% python3 -q
>>> import numpy as np
>>> import numpy.linalg as la
>>> np.set_printoptions(suppress=True, linewidth=140)
>>> feats = np.load("out3.npy")
>>> feats
array([[ 0.,  0., -1., -1.,  0.],
       [ 0.,  0.,  0.,  0., -1.],
       [-1.,  0.,  0., -1.,  0.],
       [-1.,  0., -1.,  0.,  0.],
       [ 0., -1.,  0.,  0.,  0.]])
>>> # splits into 2 blocks
>>> cov = feats.T @ feats
>>> (feats @ feats.T).shape
(5, 5)
>>> (la.matrix_power((feats != 0) + (feats.T != 0) + np.eye(5), 5) > 0).astype(int)
array([[1, 0, 1, 1, 0],
       [0, 1, 0, 0, 1],
       [1, 0, 1, 1, 0],
       [1, 0, 1, 1, 0],
       [0, 1, 0, 0, 1]])
>>> (feats != 0).astype(int)
array([[0, 0, 1, 1, 0],
       [0, 0, 0, 0, 1],
       [1, 0, 0, 1, 0],
       [1, 0, 1, 0, 0],
       [0, 1, 0, 0, 0]])
>>> np.flatnonzero(la.matrix_power((feats != 0) + (feats.T != 0) + np.eye(5), 5)[4])
array([1, 4])
>>> [round(float(la.det(feats[:i, :i])), 2) + 0 for i in range(1, 6)]
[0.0, 0.0, 0.0, 0.0, 2.0]
>>> X = np.loadtxt("case11.csv", delimiter=",")
>>> X.round(1) + 0
array([[ 0.1, -0.7,  1.2,  0. ,  2. , -0.8, -0.2,  1.1, -0.9, -0.1],
       [ 2.6, -0.1,  0.2, -0.8, -0.6,  0.5, -1.2, -0.3,  1.1,  1.4],
       [-0.8,  1.4, -1.6, -1.2, -3.3,  1.8, -0.4, -3. ,  0.6,  1.1],
       [ 4.1, -0.9,  4.2,  0.5,  4.1, -0.2, -1.1,  0. ,  0.1,  1.5],
       [ 3.1, -1.4,  0.7,  0.9,  1.8, -1.2, -0.3,  3. ,  1. , -0.2],
       [ 3.4, -0.6,  2.4, -0.2,  2.2,  0. , -1.2,  0. ,  0.4,  1.4],
       [ 0.9,  0.6, -3.1,  1.3, -3.8,  0.8,  1. ,  0.1,  2.7, -0.9],
       [ 0.6, -0.5,  2.2,  0.9,  2.8, -0.5,  0.3,  0.3, -0.7, -0.2],
       [-0.4,  1.2, -2.3,  1.8, -3.2,  1.2,  1.7, -1.4,  2. , -1.2],
       [-3.7,  1. , -1.3,  1.2, -1.3,  0.4,  1.9, -1.3, -0.6, -1.8],
       [ 1.4,  0.1, -1.8,  0.6, -2.2,  0.3,  0.3,  0.6,  2. , -0.3],
       [-0.2, -0.6,  2.5,  3. ,  3.8, -1. ,  1.9,  1.1, -0.6, -2. ],
       [-5.6,  1.6, -1.6, -2.7, -2.5,  1. , -0.2, -3.1, -2.5,  0.5],
       [-4.8,  0.8, -0.5,  1.1,  0.1, -0.1,  2.1, -0.9, -1.8, -2.1]])
>>> # null space of dimension 6
>>> r = la.matrix_rank(X)
>>> r
np.int64(4)
>>> N = la.svd(X)[2][r:].T
>>> la.matrix_rank(X.T @ X), la.matrix_rank(X @ X.T)
(np.int64(4), np.int64(4))
>>> [int(la.matrix_rank(np.delete(X, i, axis=0))) for i in range(14)]
[4, 4, 4, 4, 4, 4, 4, 4, 4, 4, 4, 4, 4, 4]
>>> N.shape
(10, 6)
>>> [int(la.matrix_rank(X[:i])) for i in range(1, len(X) + 1)]
[1, 2, 3, 4, 4, 4, 4, 4, 4, 4, 4, 4, 4, 4]
>>> [int(la.matrix_rank(X[:, :j + 1])) for j in range(10)]
[1, 2, 3, 4, 4, 4, 4, 4, 4, 4]
>>> np.round(N @ N.T, 1) + 0
array([[ 0.3,  0.1, -0.1, -0.1,  0. ,  0. ,  0.1, -0.1, -0.3, -0.2],
       [ 0.1,  0.9,  0. ,  0. ,  0.1, -0.1, -0.1,  0.2,  0. ,  0. ],
       [-0.1,  0. ,  0.6, -0.1, -0.4,  0. ,  0. ,  0.2,  0.1, -0.1],
       [-0.1,  0. , -0.1,  0.5, -0.1,  0. , -0.3,  0. , -0.2,  0.3],
       [ 0. ,  0.1, -0.4, -0.1,  0.5,  0.1,  0. , -0.1,  0.2,  0. ],
       [ 0. , -0.1,  0. ,  0. ,  0.1,  0.8,  0. ,  0.3, -0.1, -0.1],
       [ 0.1, -0.1,  0. , -0.3,  0. ,  0. ,  0.7,  0. , -0.1,  0.2],
       [-0.1,  0.2,  0.2,  0. , -0.1,  0.3,  0. ,  0.3,  0. ,  0.1],
       [-0.3,  0. ,  0.1, -0.2,  0.2, -0.1, -0.1,  0. ,  0.7,  0. ],
       [-0.2,  0. , -0.1,  0.3,  0. , -0.1,  0.2,  0.1,  0. ,  0.7]])
>>> np.allclose(X @ N, 0)
True
